In [1]: import numpy as np

In [2]: np.set_printoptions(suppress=True, linewidth=160)

In [3]: X = np.loadtxt("out13.csv", delimiter=",")

In [4]: X
Out[4]: 
array([[-0.02,  2.72, -2.44,  0.24, -1.58,  3.01],
       [-2.08,  4.03, -0.64,  1.51,  0.18, -1.3 ],
       [ 0.24, -3.1 , -3.22, -1.02, -0.46,  1.93],
       [-2.85,  2.65,  1.95, -0.23,  2.45,  0.18],
       [ 2.49, -1.3 , -2.37,  2.19,  0.52, -2.54],
       [ 1.51, -1.26,  2.23, -0.9 ,  1.57, -3.59],
       [ 1.13,  3.28,  3.03, -1.58,  0.34, -1.1 ],
       [-3.05,  0.43,  3.39,  1.33,  1.11, -1.03],
       [ 2.24, -1.6 , -1.74, -1.79, -3.31,  0.49],
       [-3.11, -1.06, -2.17, -0.32,  2.68,  1.49]])

In [5]: U, sv, VT = np.linalg.svd(X, full_matrices=False)

In [6]: np.allclose(U * sv @ VT, X)
Out[6]: True

In [7]: np.round(np.cumsum(sv ** 2) / np.sum(sv ** 2), 2)
Out[7]: array([0.42, 0.67, 0.84, 0.95, 0.99, 1.  ])

In [8]: np.round(U.T @ U, 2) + 0
Out[8]: 
array([[1., 0., 0., 0., 0., 0.],
       [0., 1., 0., 0., 0., 0.],
       [0., 0., 1., 0., 0., 0.],
       [0., 0., 0., 1., 0., 0.],
       [0., 0., 0., 0., 1., 0.],
       [0., 0., 0., 0., 0., 1.]])

In [9]: np.abs(U[:, 0]).round(6).argmax()
Out[9]: np.int64(3)

In [10]: U.shape, sv.shape, VT.shape
Out[10]: ((10, 6), (6,), (6, 6))

In [11]: (sv > 1e-8).sum()
Out[11]: np.int64(6)

In [12]: np.round(np.sqrt((sv ** 2).sum()), 2), round(np.linalg.norm(X), 2)
Out[12]: (np.float64(15.82), np.float64(15.82))

In [13]: np.round(U.T @ X @ VT.T, 2) + 0
Out[13]: 
array([[10.26,  0.  ,  0.  ,  0.  ,  0.  ,  0.  ],
       [ 0.  ,  7.95,  0.  ,  0.  ,  0.  ,  0.  ],
       [ 0.  ,  0.  ,  6.49,  0.  ,  0.  ,  0.  ],
       [ 0.  ,  0.  ,  0.  ,  5.09,  0.  ,  0.  ],
       [ 0.  ,  0.  ,  0.  ,  0.  ,  3.13,  0.  ],
       [ 0.  ,  0.  ,  0.  ,  0.  ,  0.  ,  1.93]])

In [14]: np.round(VT @ VT.T, 2) + 0
Out[14]: 
array([[1., 0., 0., 0., 0., 0.],
       [0., 1., 0., 0., 0., 0.],
       [0., 0., 1., 0., 0., 0.],
       [0., 0., 0., 1., 0., 0.],
       [0., 0., 0., 0., 1., 0.],
       [0., 0., 0., 0., 0., 1.]])

In [15]: out = np.c_[X[:, :1] @ np.array([[-2]]), np.array([3, 3, 3, 3, -2, -2, 0, 3, -3, 1])]

In [16]: out
Out[16]: 
array([[ 0.04,  3.  ],
       [ 4.16,  3.  ],
       [-0.48,  3.  ],
       [ 5.7 ,  3.  ],
       [-4.98, -2.  ],
       [-3.02, -2.  ],
       [-2.26,  0.  ],
       [ 6.1 ,  3.  ],
       [-4.48, -3.  ],
       [ 6.22,  1.  ]])

In [17]: np.linalg.matrix_rank(out)
Out[17]: np.int64(2)

In [18]: np.round(np.linalg.lstsq(X, out[:, 0])[0], 2) + 0
Out[18]: array([-2.,  0.,  0.,  0.,  0.,  0.])

In [19]: mat = np.load("m.npy")

In [20]: mat
Out[20]: 
array([[0, 0, 0, 0, 0, 0, 0, 0, 0],
       [0, 0, 0, 0, 0, 0, 0, 0, 0],
       [0, 0, 0, 1, 1, 0, 1, 1, 0],
       [0, 0, 1, 0, 1, 0, 1, 1, 1],
       [0, 0, 1, 1, 0, 0, 1, 0, 1],
       [0, 0, 0, 0, 0, 0, 0, 0, 0],
       [0, 0, 1, 1, 1, 0, 0, 1, 0],
       [0, 0, 1, 1, 0, 0, 1, 0, 0],
       [0, 0, 0, 1, 1, 0, 0, 0, 0]])

In [21]: r = np.linalg.matrix_rank(mat)

In [22]: r
Out[22]: np.int64(6)

In [23]: null = np.linalg.svd(mat)[2][r:].T

In [24]: np.allclose(mat @ null, 0)
Out[24]: True

In [25]: null.shape
Out[25]: (9, 3)

In [26]: np.linalg.matrix_rank(mat.T @ mat), np.linalg.matrix_rank(mat @ mat.T)
Out[26]: (np.int64(6), np.int64(6))

In [27]: [int(np.linalg.matrix_rank(np.delete(mat, i, axis=0))) for i in range(9)]
Out[27]: [6, 6, 5, 5, 5, 6, 5, 5, 5]

In [28]: round(np.linalg.eigvalsh(mat).min(), 2)
Out[28]: np.float64(-1.78)

In [29]: [round(float(np.linalg.det(mat[:i, :i])), 2) + 0 for i in range(1, 10)]
Out[29]: [0.0, 0.0, 0.0, 0.0, 0.0, 0.0, 0.0, 0.0, 0.0]

In [30]: [round(float(x), 2) for x in np.linalg.svd(mat, compute_uv=False)[:3]]
Out[30]: [3.86, 1.78, 1.48]

In [31]: U, sv, VT = np.linalg.svd(mat)

In [32]: np.argmax(sv[:-1] / (sv[1:] + 1e-6)) + 1
Out[32]: np.int64(6)

In [33]: out = U[:, :6] @ np.diag(sv[:6]) @ VT[:6]

In [34]: out.round(2) + 0
Out[34]: 
array([[0., 0., 0., 0., 0., 0., 0., 0., 0.],
       [0., 0., 0., 0., 0., 0., 0., 0., 0.],
       [0., 0., 0., 1., 1., 0., 1., 1., 0.],
       [0., 0., 1., 0., 1., 0., 1., 1., 1.],
       [0., 0., 1., 1., 0., 0., 1., 0., 1.],
       [0., 0., 0., 0., 0., 0., 0., 0., 0.],
       [0., 0., 1., 1., 1., 0., 0., 1., 0.],
       [0., 0., 1., 1., 0., 0., 1., 0., 0.],
       [0., 0., 0., 1., 1., 0., 0., 0., 0.]])

In [35]: round(float(np.abs(mat - out).max()), 2)
Out[35]: 0.0

In [36]: w1 = np.array([[0, 1],
    ...:     [-5, 0],
    ...:     [-4, -4],
    ...:     [-2, -2],
    ...:     [-4, 3],
    ...:     [-2, 1],
    ...:     [-2, 2],
    ...:     [1, -4],
    ...:     [2, -1]])

In [37]: beta = np.array([-2, -1])

In [38]: act = np.maximum(mat @ w1 + beta, 0)

In [39]: np.linalg.matrix_rank(act)
Out[39]: np.int64(0)

In [40]: (act > 0).astype(int)
Out[40]: 
array([[0, 0],
       [0, 0],
       [0, 0],
       [0, 0],
       [0, 0],
       [0, 0],
       [0, 0],
       [0, 0],
       [0, 0]])

In [41]: act
Out[41]: 
array([[0, 0],
       [0, 0],
       [0, 0],
       [0, 0],
       [0, 0],
       [0, 0],
       [0, 0],
       [0, 0],
       [0, 0]])

In [42]: C = np.array([[-6, 4, 0], [0, -4, 0]])

In [43]: (act @ C).round(6).argmax(axis=1)
Out[43]: array([0, 0, 0, 0, 0, 0, 0, 0, 0])

In [44]: w1 @ C
Out[44]: 
array([[  0,  -4,   0],
       [ 30, -20,   0],
       [ 24,   0,   0],
       [ 12,   0,   0],
       [ 24, -28,   0],
       [ 12, -12,   0],
       [ 12, -16,   0],
       [ -6,  20,   0],
       [-12,  12,   0]])
